In [1]: import numpy as np

In [2]: from numpy import linalg as LA

In [3]: np.set_printoptions(suppress=True, linewidth=160)

In [4]: A = np.load("out3.npy")

In [5]: A
Out[5]: 
array([[ 0.312,  1.446,  0.622,  0.086,  1.781, -0.257,  1.357, -1.091,  0.384],
       [ 0.562,  0.312,  0.122, -0.618,  1.789, -0.061,  0.841, -2.051,  0.27 ],
       [-2.029,  0.304,  0.042, -0.874,  0.751,  0.203,  1.741, -0.408,  0.472],
       [ 1.195,  0.318, -1.023,  0.895, -1.676,  0.483,  0.375, -1.456,  0.566],
       [ 0.436,  0.742, -1.254,  0.101, -1.896,  1.207, -0.271,  0.952, -0.803],
       [-0.695,  1.104, -0.393, -0.233,  0.368,  0.76 , -1.8  , -1.771,  0.016],
       [ 1.335, -1.067, -0.26 , -0.579,  0.788,  1.292,  1.124, -0.903,  1.143],
       [-0.108,  0.117,  1.258, -0.689, -2.177, -0.033, -0.853, -0.947,  0.741],
       [-0.265, -0.248,  1.184,  2.077, -0.966,  1.047, -0.959,  0.435, -0.116],
       [-1.037,  1.409, -0.607,  0.458, -1.142, -1.583,  0.41 ,  1.152,  0.239],
       [ 0.947,  0.481,  1.459,  0.231, -1.01 ,  0.805,  0.545,  0.945,  1.683],
       [-1.203, -0.871,  1.285, -0.33 , -0.431,  0.541, -0.175, -0.723, -2.001],
       [-0.164, -0.354, -2.118, -0.369,  1.058, -1.447, -0.672, -0.132, -0.736],
       [ 0.815,  1.546,  0.76 ,  0.43 , -1.129, -1.725, -0.847, -0.401, -0.227],
       [-0.692, -1.236, -1.095, -0.2  ,  0.912,  0.079, -0.524,  1.613,  1.429],
       [-0.516,  2.119,  0.881, -0.379, -0.705,  0.313, -0.541, -1.529, -0.314],
       [-1.151, -0.198,  1.368,  2.105,  0.024,  0.67 ,  0.025,  0.514,  0.787],
       [-0.541, -0.985, -0.416,  1.367,  0.857, -0.149,  2.208, -0.115, -0.229],
       [ 0.416,  0.799,  1.182,  0.14 ,  0.681,  0.26 ,  1.67 ,  1.463, -1.145],
       [-0.853,  0.494,  1.402,  0.107,  1.866,  0.93 , -0.484,  1.179,  0.281],
       [-0.279, -0.039,  0.047, -0.646, -0.009,  0.394,  0.31 , -2.852, -0.339],
       [ 1.791, -0.33 , -0.174,  1.025, -1.088,  0.89 , -0.731, -0.879, -1.149],
       [-0.558, -0.429,  0.854, -0.894, -0.642,  0.238,  2.13 ,  0.761,  1.179],
       [-0.703,  0.801, -0.447, -1.84 , -0.205,  0.657,  0.772, -0.566,  1.7  ],
       [ 2.646, -0.091,  0.235, -0.041,  0.232,  0.641, -1.119, -0.467, -0.02 ],
       [-1.531, -0.018, -0.598,  1.891, -0.798,  0.167, -0.083,  1.115,  0.898]])

In [6]: other = np.c_[A[:, :3] @ np.array([[1, 1, 0], [1, 1, 2], [2, 1, 1]]), np.array([3, 7, 7, 4, 9, 8, 4, 3, 0, 0, 1, 2, 7, 1, 3, 5, 8, 4, 6, 8, 0, 1, 3, 1, 2, 8])]

In [7]: other.round(3)
Out[7]: 
array([[ 3.002,  2.38 ,  3.514,  3.   ],
       [ 1.118,  0.996,  0.746,  7.   ],
       [-1.641, -1.683,  0.65 ,  7.   ],
       [-0.533,  0.49 , -0.387,  4.   ],
       [-1.33 , -0.076,  0.23 ,  9.   ],
       [-0.377,  0.016,  1.815,  8.   ],
       [-0.252,  0.008, -2.394,  4.   ],
       [ 2.525,  1.267,  1.492,  3.   ],
       [ 1.855,  0.671,  0.688,  0.   ],
       [-0.842, -0.235,  2.211,  0.   ],
       [ 4.346,  2.887,  2.421,  1.   ],
       [ 0.496, -0.789, -0.457,  2.   ],
       [-4.754, -2.636, -2.826,  7.   ],
       [ 3.881,  3.121,  3.852,  1.   ],
       [-4.118, -3.023, -3.567,  3.   ],
       [ 3.365,  2.484,  5.119,  5.   ],
       [ 1.387,  0.019,  0.972,  8.   ],
       [-2.358, -1.942, -2.386,  4.   ],
       [ 3.579,  2.397,  2.78 ,  6.   ],
       [ 2.445,  1.043,  2.39 ,  8.   ],
       [-0.224, -0.271, -0.031,  0.   ],
       [ 1.113,  1.287, -0.834,  1.   ],
       [ 0.721, -0.133, -0.004,  3.   ],
       [-0.796, -0.349,  1.155,  1.   ],
       [ 3.025,  2.79 ,  0.053,  2.   ],
       [-2.745, -2.147, -0.634,  8.   ]])

In [8]: np.round(LA.lstsq(A, other[:, 0])[0], 3) + 0
Out[8]: array([1., 1., 2., 0., 0., 0., 0., 0., 0.])
